$ python3 -q
>>> import numpy as np
>>> np.set_printoptions(precision=2, suppress=True, linewidth=200, floatmode="fixed")
>>> tidy = lambda a: np.round(a, 2) + 0
>>> K = np.load("case6.npy")
>>> K
array([[-0.40,  0.30,  0.60, -5.50],
       [ 1.80,  1.90,  1.30, -4.50],
       [ 0.30,  0.20,  0.10,  2.00],
       [-2.30, -1.20,  0.20,  5.50],
       [-1.70,  0.60,  0.20,  3.00],
       [-1.00, -0.10,  1.00,  7.00],
       [-0.20,  0.90,  0.70,  7.50],
       [-2.10,  0.00,  0.20,  3.00],
       [ 0.00,  0.50,  0.90,  2.00],
       [ 0.30,  0.10,  0.20,  3.50],
       [ 1.70, -0.60, -0.40, -6.50]])
>>> M2 = np.c_[K[:, :3] @ np.array([[1, 1, 2], [0, 1, 3], [1, 0, 5]]), np.array([1, 1, 2, 5, 5, 2, 4, 5, 5, 4, 5])]
>>> tidy(M2)
array([[ 0.20, -0.10,  3.10,  1.00],
       [ 3.10,  3.70, 15.80,  1.00],
       [ 0.40,  0.50,  1.70,  2.00],
       [-2.10, -3.50, -7.20,  5.00],
       [-1.50, -1.10, -0.60,  5.00],
       [ 0.00, -1.10,  2.70,  2.00],
       [ 0.50,  0.70,  5.80,  4.00],
       [-1.90, -2.10, -3.20,  5.00],
       [ 0.90,  0.50,  6.00,  5.00],
       [ 0.50,  0.40,  1.90,  4.00],
       [ 1.30,  1.10, -0.40,  5.00]])
>>> print(np.linalg.matrix_rank(np.c_[K, M2]))
5
>>> print(tidy(np.linalg.norm(np.linalg.qr(K)[0].T @ M2, axis=0) ** 2 / ((M2 ** 2).sum(axis=0) + 1e-12)))
[1.00 1.00 1.00 0.36]
>>> tidy(np.linalg.norm(M2 - K @ np.linalg.lstsq(K, M2)[0], axis=0))
array([ 0.00,  0.00,  0.00, 10.32])
>>> print(np.linalg.matrix_rank(M2))
4
>>> J = np.vander(np.arange(11) - 2, 4, increasing=True)
>>> J
array([[  1,  -2,   4,  -8],
       [  1,  -1,   1,  -1],
       [  1,   0,   0,   0],
       [  1,   1,   1,   1],
       [  1,   2,   4,   8],
       [  1,   3,   9,  27],
       [  1,   4,  16,  64],
       [  1,   5,  25, 125],
       [  1,   6,  36, 216],
       [  1,   7,  49, 343],
       [  1,   8,  64, 512]])
>>> # column 3 dominates
>>> rng = np.random.default_rng(32809)
>>> M2 = J + rng.integers(-2, 3, (11, 1)) @ rng.integers(-2, 3, (1, 4))
>>> M2
array([[  2,   0,   6,  -9],
       [  0,  -3,  -1,   0],
       [ -1,  -4,  -4,   2],
       [  0,  -1,  -1,   2],
       [  0,   0,   2,   9],
       [  2,   5,  11,  26],
       [  2,   6,  18,  63],
       [  2,   7,  27, 124],
       [  2,   8,  38, 215],
       [  3,  11,  53, 341],
       [  3,  12,  68, 510]])
>>> M2 - J
array([[ 1,  2,  2, -1],
       [-1, -2, -2,  1],
       [-2, -4, -4,  2],
       [-1, -2, -2,  1],
       [-1, -2, -2,  1],
       [ 1,  2,  2, -1],
       [ 1,  2,  2, -1],
       [ 1,  2,  2, -1],
       [ 1,  2,  2, -1],
       [ 2,  4,  4, -2],
       [ 2,  4,  4, -2]])
>>> U, sigma, Vt = np.linalg.svd(J)
>>> np.argmax(sigma[:-1] / (sigma[1:] + 1e-6)) + 1
np.int64(1)
>>> tidy(sigma)
array([675.08,  16.77,   3.84,   1.84])
>>> M2 = U[:, :1] @ np.diag(sigma[:1]) @ Vt[:1]
>>> np.linalg.matrix_rank(J, rtol=0.05)
np.int64(1)
>>> tidy(np.linalg.norm(J - M2, 2)), tidy(sigma[1])
(np.float64(16.77), np.float64(16.77))
>>> np.linalg.matrix_rank(M2)
np.int64(1)
>>> tidy(np.linalg.norm(J - M2) / np.linalg.norm(J))
np.float64(0.03)
>>> M2 = np.c_[J[:, :2] @ np.array([[2, 2], [4, 3]]), np.array([-5, 3, 2, -3, 2, 0, 3, -1, -5, -4, 4])]
>>> M2
array([[-6, -4, -5],
       [-2, -1,  3],
       [ 2,  2,  2],
       [ 6,  5, -3],
       [10,  8,  2],
       [14, 11,  0],
       [18, 14,  3],
       [22, 17, -1],
       [26, 20, -5],
       [30, 23, -4],
       [34, 26,  4]])
>>> np.linalg.matrix_rank(np.c_[J, M2])
np.int64(5)
>>> print(tidy(np.linalg.lstsq(J, M2[:, 0])[0]))
[2.00 4.00 0.00 0.00]
>>> np.linalg.matrix_rank(M2)
np.int64(3)
>>> tidy(np.linalg.norm(M2 - J @ np.linalg.lstsq(J, M2)[0], axis=0))
array([0.00, 0.00, 8.74])
>>> tidy(np.linalg.norm(np.linalg.qr(J)[0].T @ M2, axis=0) ** 2 / ((M2 ** 2).sum(axis=0) + 1e-12))
array([1.00, 1.00, 0.35])
>>> arr = np.load("w.npy")
>>> tidy(arr)
array([[0.04, 0.19, 0.04, 0.12, 0.04, 0.04, 0.19, 0.19, 0.08, 0.00, 0.08],
       [0.12, 0.05, 0.10, 0.10, 0.08, 0.02, 0.12, 0.02, 0.12, 0.12, 0.12],
       [0.11, 0.06, 0.17, 0.09, 0.06, 0.06, 0.00, 0.14, 0.06, 0.11, 0.14],
       [0.19, 0.15, 0.15, 0.04, 0.00, 0.07, 0.07, 0.04, 0.07, 0.19, 0.04],
       [0.03, 0.03, 0.10, 0.07, 0.21, 0.17, 0.07, 0.07, 0.00, 0.14, 0.10],
       [0.19, 0.00, 0.07, 0.15, 0.07, 0.04, 0.15, 0.04, 0.15, 0.11, 0.04],
       [0.16, 0.12, 0.00, 0.06, 0.16, 0.16, 0.03, 0.09, 0.03, 0.16, 0.03],
       [0.15, 0.07, 0.04, 0.00, 0.19, 0.00, 0.19, 0.15, 0.04, 0.19, 0.00],
       [0.13, 0.07, 0.17, 0.10, 0.00, 0.03, 0.00, 0.00, 0.20, 0.13, 0.17],
       [0.08, 0.08, 0.14, 0.08, 0.00, 0.08, 0.11, 0.11, 0.03, 0.14, 0.14],
       [0.11, 0.11, 0.08, 0.03, 0.11, 0.14, 0.05, 0.08, 0.11, 0.03, 0.16]])
>>> # rows sum to 1
>>> tidy(np.linalg.matrix_power(arr, 100))
array([[0.11, 0.09, 0.09, 0.08, 0.08, 0.07, 0.09, 0.09, 0.08, 0.12, 0.09],
       [0.11, 0.09, 0.09, 0.08, 0.08, 0.07, 0.09, 0.09, 0.08, 0.12, 0.09],
       [0.11, 0.09, 0.09, 0.08, 0.08, 0.07, 0.09, 0.09, 0.08, 0.12, 0.09],
       [0.11, 0.09, 0.09, 0.08, 0.08, 0.07, 0.09, 0.09, 0.08, 0.12, 0.09],
       [0.11, 0.09, 0.09, 0.08, 0.08, 0.07, 0.09, 0.09, 0.08, 0.12, 0.09],
       [0.11, 0.09, 0.09, 0.08, 0.08, 0.07, 0.09, 0.09, 0.08, 0.12, 0.09],
       [0.11, 0.09, 0.09, 0.08, 0.08, 0.07, 0.09, 0.09, 0.08, 0.12, 0.09],
       [0.11, 0.09, 0.09, 0.08, 0.08, 0.07, 0.09, 0.09, 0.08, 0.12, 0.09],
       [0.11, 0.09, 0.09, 0.08, 0.08, 0.07, 0.09, 0.09, 0.08, 0.12, 0.09],
       [0.11, 0.09, 0.09, 0.08, 0.08, 0.07, 0.09, 0.09, 0.08, 0.12, 0.09],
       [0.11, 0.09, 0.09, 0.08, 0.08, 0.07, 0.09, 0.09, 0.08, 0.12, 0.09]])
>>> tidy(np.linalg.matrix_power(arr, 2))
array([[0.14, 0.09, 0.08, 0.06, 0.10, 0.07, 0.09, 0.08, 0.08, 0.14, 0.07],
       [0.11, 0.10, 0.10, 0.07, 0.07, 0.08, 0.08, 0.09, 0.08, 0.11, 0.10],
       [0.11, 0.09, 0.10, 0.07, 0.08, 0.06, 0.09, 0.10, 0.08, 0.11, 0.10],
       [0.11, 0.09, 0.10, 0.09, 0.05, 0.06, 0.10, 0.10, 0.08, 0.11, 0.10],
       [0.11, 0.07, 0.10, 0.08, 0.10, 0.09, 0.09, 0.09, 0.06, 0.12, 0.09],
       [0.11, 0.11, 0.10, 0.08, 0.06, 0.08, 0.08, 0.09, 0.08, 0.12, 0.09],
       [0.11, 0.08, 0.09, 0.09, 0.08, 0.07, 0.12, 0.09, 0.07, 0.12, 0.08],
       [0.10, 0.09, 0.08, 0.07, 0.11, 0.09, 0.10, 0.11, 0.05, 0.13, 0.08],
       [0.11, 0.10, 0.12, 0.08, 0.04, 0.07, 0.07, 0.08, 0.10, 0.10, 0.13],
       [0.12, 0.09, 0.09, 0.07, 0.08, 0.07, 0.09, 0.10, 0.08, 0.12, 0.09],
       [0.12, 0.08, 0.09, 0.08, 0.09, 0.07, 0.09, 0.08, 0.09, 0.10, 0.10]])
>>> p = np.eye(11)[7]
>>> for _ in range(3):
...     p = p @ arr
...     print(p.round(2))
... 
[0.15 0.07 0.04 0.00 0.19 0.00 0.19 0.15 0.04 0.19 0.00]
[0.10 0.09 0.08 0.07 0.11 0.09 0.10 0.11 0.05 0.13 0.08]
[0.12 0.09 0.09 0.07 0.09 0.08 0.10 0.09 0.07 0.12 0.09]
>>> cen = K - K.mean(axis=1)
Traceback (most recent call last):
  File "<python-input-40>", line 1, in <module>
    cen = K - K.mean(axis=1)
          ~~^~~~~~~~~~~~~~~~
ValueError: operands could not be broadcast together with shapes (11,4) (11,) 
>>> cen = K - K.mean(axis=0)
>>> U, sigma, Vt = np.linalg.svd(cen, full_matrices=False)
>>> (np.sign(U[:, 0]) == np.sign(U[0, 0])).astype(int)
array([1, 1, 0, 0, 0, 0, 0, 0, 0, 0, 1])
>>> tidy(cen.mean(axis=0))
array([0.00, 0.00, 0.00, 0.00])
>>> tidy(sigma)
array([15.76,  3.66,  2.29,  0.97])
>>> tidy(sigma ** 2 / (sigma ** 2).sum())
array([0.93, 0.05, 0.02, 0.00])
>>> tidy(np.abs(Vt[-1]))
array([0.06, 0.49, 0.87, 0.02])
>>> np.abs(Vt[0]).argmax()
np.int64(3)
>>> tidy((sigma ** 2).sum() ** 2 / (sigma ** 4).sum())
np.float64(1.16)
>>> T = np.stack([arr, -3 * arr, arr[::-1]])
>>> T.shape
(3, 11, 11)
>>> (T @ arr.T).shape
(3, 11, 11)
>>> tidy(np.linalg.norm(T, axis=(1, 2)))
array([1.19, 3.56, 1.19])
>>> tidy(np.linalg.det(T))
array([0.00, 0.00, 0.00])
>>> x0 = np.array([1, 0, 1, 2, 0, 2, 0, 1, 1, 1, 2])
>>> target = arr @ x0
>>> tidy(target)
array([0.81, 1.00, 1.17, 0.93, 1.03, 1.00, 0.94, 0.56, 1.23, 1.11, 1.05])
>>> tidy(np.linalg.solve(arr.T, arr[5]))
array([0.00, 0.00, 0.00, 0.00, 0.00, 1.00, 0.00, 0.00, 0.00, 0.00, 0.00])
>>> tidy(np.linalg.solve(arr, -3 * target))
array([-3.00,  0.00, -3.00, -6.00,  0.00, -6.00,  0.00, -3.00, -3.00, -3.00, -6.00])
>>> print(tidy(np.linalg.solve(arr, target + arr[:, 0])))
[2.00 0.00 1.00 2.00 0.00 2.00 0.00 1.00 1.00 1.00 2.00]
>>> tidy(np.linalg.solve(arr, arr[:, 1]))
array([0.00, 1.00, 0.00, 0.00, 0.00, 0.00, 0.00, 0.00, 0.00, 0.00, 0.00])
>>> sigma = 20 * 0.9 ** np.arange(4)
>>> Q, _ = np.linalg.qr(np.array([[-1.8, -1.4, 0.2, -0.1],
...     [-0.6, 0.3, -2.1, -0.7],
...     [1.0, 0.6, 1.3, 0.0],
...     [-0.1, 1.2, -0.5, 0.5]]))
>>> X = rng.normal(size=(37, 4)) * sigma @ Q
>>> tidy(X)
array([[-24.93,   5.69,  22.03, -39.31],
       [ 39.76,  16.32,  13.04,  49.19],
       [  8.74,   5.59,   8.94,  28.37],
       [ 10.25, -21.54,   4.24, -16.07],
       [ -1.67, -33.64,  -0.62, -12.35],
       [-11.91, -31.72,  -9.91,   4.68],
       [ 10.68,  -3.48,  25.05,  -0.22],
       [ -1.39,  -9.16,  47.58,  -7.02],
       [  8.23,  -3.42, -28.97, -25.28],
       [-13.65,  -3.40,  17.55,  -7.45],
       [  6.21, -41.38, -22.25,  -3.89],
       [  3.66,  -7.29,   1.26,  -6.75],
       [-17.19,  23.71,  27.68, -14.34],
       [-21.95,   0.93,   0.84,  17.46],
       [-10.61,  -2.42,  26.05,  22.62],
       [-53.86,  11.63,  -7.73, -12.68],
       [-21.17, -16.02, -10.34,   9.11],
       [ 13.73, -15.43,  21.75,  18.67],
       [ 28.42,  -8.88,  23.19, -24.24],
       [ 16.66, -18.44,   7.94,   6.95],
       [-24.25, -10.60,  16.07,  -6.09],
       [  1.12,  22.05,  22.29,  30.05],
       [  9.30,  -7.83, -27.14,   4.28],
       [-10.94, -17.79,  14.48,  10.23],
       [ 10.03,  24.58,  -8.63,   0.39],
       [  9.42,  -5.82,  -2.10,  -3.63],
       [ -1.84,  -8.92, -13.26,  12.53],
       [ -4.72, -22.90, -10.11, -20.15],
       [-25.84,  17.70,   4.25,   4.80],
       [ 16.45,  -2.67,  -0.80,  15.16],
       [ 31.21,   3.32,  10.78,  -2.14],
       [ 20.22, -14.29,   3.60,   0.99],
       [  0.07,   6.76,  12.39,  14.32],
       [  2.29,   0.16,   5.94,  25.47],
       [ 15.55, -22.96,   2.68, -29.62],
       [-10.40,  -7.32, -23.34,  -8.23],
       [-22.02,   6.33,   4.75,  -2.90]])
>>> d = np.linalg.norm(X[:, None] - X[None], axis=-1)
>>> print(np.unravel_index(d.round(6).argmax(), d.shape))
(np.int64(1), np.int64(15))
>>> tidy(d[:5, :5])
array([[  0.00, 110.51,  76.72,  53.25,  57.69],
       [110.51,   0.00,  39.09,  81.49,  90.48],
       [ 76.72,  39.09,   0.00,  52.30,  58.29],
       [ 53.25,  81.49,  52.30,   0.00,  18.06],
       [ 57.69,  90.48,  58.29,  18.06,   0.00]])
>>> np.linalg.matrix_rank(d ** 2)
np.int64(6)
>>> d.shape
(37, 37)
>>> mat = np.load("m.npy")
>>> print(mat)
[[3 3 2]
 [1 3 2]
 [1 0 1]]
>>> idx = rng.permutation(3)
>>> M2 = mat[:, idx] * rng.choice([-1, 1], 3)
>>> print(M2)
[[3 3 2]
 [3 1 2]
 [0 1 1]]
>>> U, _, Vt = np.linalg.svd(mat.T @ M2)
>>> tidy(np.linalg.lstsq(mat, M2)[0])
array([[0.00, 1.00, 0.00],
       [1.00, 0.00, 0.00],
       [0.00, 0.00, 1.00]])
>>> tidy(U @ Vt)
array([[0.00, 1.00, 0.00],
       [1.00, 0.00, 0.00],
       [0.00, 0.00, 1.00]])
>>> idx
array([1, 0, 2])
>>> def softmax(z):
...     e = np.exp(z - z.max(axis=-1, keepdims=True))
...     return e / e.sum(axis=-1, keepdims=True)
... 
>>> tidy(softmax(mat).sum(axis=1))
array([1.00, 1.00, 1.00])
>>> tidy(softmax(mat[1] + 2))
array([0.09, 0.67, 0.24])
>>> att = mat @ mat.T / np.sqrt(3)
>>> tidy(softmax(att + np.triu(np.full(att.shape, -np.inf), 1)))
array([[1.00, 0.00, 0.00],
       [0.76, 0.24, 0.00],
       [0.67, 0.21, 0.12]])
>>> print(tidy(softmax(att)))
[[0.97 0.03 0.00]
 [0.76 0.24 0.00]
 [0.67 0.21 0.12]]
>>> x0 = np.array([2, -3, 1])
>>> h1 = np.maximum(mat @ x0, 0)
>>> print(tidy(np.tanh(mat @ x0)))
[-0.76 -1.00  1.00]
>>> np.flatnonzero(h1 > 1e-9)
array([2])
>>> h1
array([0, 0, 3])
